In [1]: import numpy as np

In [2]: from numpy import linalg as LA

In [3]: np.set_printoptions(precision=2, suppress=True, linewidth=140, floatmode="fixed")

In [4]: A = np.load("data.npy")

In [5]: print(A)
[[2.00 5.00 0.00 0.00 0.00 0.00]
 [5.00 3.00 5.00 0.00 0.00 0.00]
 [0.00 5.00 0.00 5.00 0.00 0.00]
 [0.00 0.00 5.00 2.00 5.00 0.00]
 [0.00 0.00 0.00 5.00 2.00 5.00]
 [0.00 0.00 0.00 0.00 5.00 3.00]]

In [6]: # symmetric, so the eigenvalues are real

In [7]: ev, evecs = LA.eigh(A)

In [8]: x = np.array([2, 8, 5, 3, 9, 9])

In [9]: print(np.abs(A).sum(axis=1).max(), round(np.abs(ev).max(), 2))
13.0 10.8

In [10]: other = A / LA.norm(A, axis=1, keepdims=True)

In [11]: G = other @ other.T

In [12]: print(G[0])
[1.00 0.60 0.66 0.00 0.00 0.00]

In [13]: print(np.argwhere(np.triu(np.abs(G) > 0.95, 1)))
[]

In [14]: print((np.abs(G) > 0.9).astype(int))
[[1 0 0 0 0 0]
 [0 1 0 0 0 0]
 [0 0 1 0 0 0]
 [0 0 0 1 0 0]
 [0 0 0 0 1 0]
 [0 0 0 0 0 1]]

In [15]: left, sig, Vh = LA.svd(A)

In [16]: print(np.argmax(sig[:-1] / (sig[1:] + 1e-6)) + 1)
5

In [17]: other = left[:, :5] @ np.diag(sig[:5]) @ Vh[:5]

In [18]: print(round(float(LA.norm(A - other, 2)), 2), round(float(sig[5]), 2))
0.29 0.29

In [19]: print(other)
[[ 2.11  4.95 -0.08  0.05  0.05 -0.08]
 [ 4.95  3.02  5.03 -0.02 -0.02  0.04]
 [-0.08  5.03  0.05  4.96 -0.04  0.05]
 [ 0.05 -0.02  4.96  2.03  5.03 -0.04]
 [ 0.05 -0.02 -0.04  5.03  2.02  4.96]
 [-0.08  0.04  0.05 -0.04  4.96  3.06]]

In [20]: print(round(float(LA.norm(A - other) / LA.norm(A)), 2))
0.02

In [21]: print(np.allclose(other[:-1].T @ LA.lstsq(other[:-1].T, other[-1])[0], other[-1]))
True

In [22]: print(np.abs(np.diag(LA.qr(other)[1])) > 1e-9)
[ True  True  True  True  True False]

In [23]: print(np.unique(other.round(6), axis=0).shape)
(6, 6)

In [24]: print(other @ LA.pinv(other) @ other)
[[ 2.11  4.95 -0.08  0.05  0.05 -0.08]
 [ 4.95  3.02  5.03 -0.02 -0.02  0.04]
 [-0.08  5.03  0.05  4.96 -0.04  0.05]
 [ 0.05 -0.02  4.96  2.03  5.03 -0.04]
 [ 0.05 -0.02 -0.04  5.03  2.02  4.96]
 [-0.08  0.04  0.05 -0.04  4.96  3.06]]

In [25]: other = np.array([[8, -5], [-7, -8], [-5, 4]])

In [26]: feats = np.kron(np.eye(3, dtype=int), other)

In [27]: print(feats)
[[ 8 -5  0  0  0  0]
 [-7 -8  0  0  0  0]
 [-5  4  0  0  0  0]
 [ 0  0  8 -5  0  0]
 [ 0  0 -7 -8  0  0]
 [ 0  0 -5  4  0  0]
 [ 0  0  0  0  8 -5]
 [ 0  0  0  0 -7 -8]
 [ 0  0  0  0 -5  4]]

In [28]: other = feats / np.sqrt((feats ** 2).mean(axis=1, keepdims=True))

In [29]: print(LA.norm(other, axis=1))
[2.45 2.45 2.45 2.45 2.45 2.45 2.45 2.45 2.45]

In [30]: print(LA.matrix_rank(feats - feats.mean(axis=1, keepdims=True)))
5

In [31]: print(LA.matrix_rank(other) == LA.matrix_rank(feats))
True

In [32]: print(feats - feats.mean(axis=1, keepdims=True))
[[ 7.50 -5.50 -0.50 -0.50 -0.50 -0.50]
 [-4.50 -5.50  2.50  2.50  2.50  2.50]
 [-4.83  4.17  0.17  0.17  0.17  0.17]
 [-0.50 -0.50  7.50 -5.50 -0.50 -0.50]
 [ 2.50  2.50 -4.50 -5.50  2.50  2.50]
 [ 0.17  0.17 -4.83  4.17  0.17  0.17]
 [-0.50 -0.50 -0.50 -0.50  7.50 -5.50]
 [ 2.50  2.50  2.50  2.50 -4.50 -5.50]
 [ 0.17  0.17  0.17  0.17 -4.83  4.17]]

In [33]: print(np.diff(feats, axis=0))
[[-15  -3   0   0   0   0]
 [  2  12   0   0   0   0]
 [  5  -4   8  -5   0   0]
 [  0   0 -15  -3   0   0]
 [  0   0   2  12   0   0]
 [  0   0   5  -4   8  -5]
 [  0   0   0   0 -15  -3]
 [  0   0   0   0   2  12]]

In [34]: print(np.count_nonzero(feats))
18

In [35]: np.zeros(9, 6)
---------------------------------------------------------------------------
TypeError                                 Traceback (most recent call last)
Cell In[35], line 1
----> 1 np.zeros(9, 6)

TypeError: Cannot interpret '6' as a data type

In [36]: print(feats - feats[0])
[[  0   0   0   0   0   0]
 [-15  -3   0   0   0   0]
 [-13   9   0   0   0   0]
 [ -8   5   8  -5   0   0]
 [ -8   5  -7  -8   0   0]
 [ -8   5  -5   4   0   0]
 [ -8   5   0   0   8  -5]
 [ -8   5   0   0  -7  -8]
 [ -8   5   0   0  -5   4]]

In [37]: print(np.abs(feats).max())
8

In [38]: proj = feats @ LA.solve(feats.T @ feats, feats.T)

In [39]: print(np.diag(proj))
[0.68 1.00 0.32 0.68 1.00 0.32 0.68 1.00 0.32]

In [40]: M = np.array([[-0.8, -0.9, -0.8, 0.3],
    ...:     [-0.1, -2.0, 0.4, 0.9],
    ...:     [1.2, -0.4, 0.2, 0.0],
    ...:     [-0.8, -0.3, -1.1, -0.3],
    ...:     [-0.4, -1.1, -0.3, 1.0],
    ...:     [-1.1, 1.6, -1.1, 0.0],
    ...:     [0.1, -0.3, 0.9, 0.0],
    ...:     [0.1, -1.5, 0.1, 1.5],
    ...:     [-2.1, -0.9, 1.3, -0.7]])

In [41]: rng = np.random.default_rng(270317)

In [42]: M[7] = M[6] + 0.3 * rng.normal(size=4)

In [43]: print(M)
[[-0.80 -0.90 -0.80  0.30]
 [-0.10 -2.00  0.40  0.90]
 [ 1.20 -0.40  0.20  0.00]
 [-0.80 -0.30 -1.10 -0.30]
 [-0.40 -1.10 -0.30  1.00]
 [-1.10  1.60 -1.10  0.00]
 [ 0.10 -0.30  0.90  0.00]
 [ 0.02 -0.40  0.47  0.03]
 [-2.10 -0.90  1.30 -0.70]]

In [44]: other = np.c_[M[:, :2] @ np.array([[-4, 0], [7, 0]]), np.array([-2, 2, 3, 1, 0, -2, 1, 0, 1])]

In [45]: print(other)
[[ -3.10   0.00  -2.00]
 [-13.60   0.00   2.00]
 [ -7.60   0.00   3.00]
 [  1.10   0.00   1.00]
 [ -6.10   0.00   0.00]
 [ 15.60   0.00  -2.00]
 [ -2.50   0.00   1.00]
 [ -2.87   0.00   0.00]
 [  2.10   0.00   1.00]]

In [46]: print(LA.matrix_rank(np.c_[M, other]))
5

In [47]: print(LA.norm(LA.qr(M)[0].T @ other, axis=0) ** 2 / ((other ** 2).sum(axis=0) + 1e-12))
[1.00 0.00 0.61]
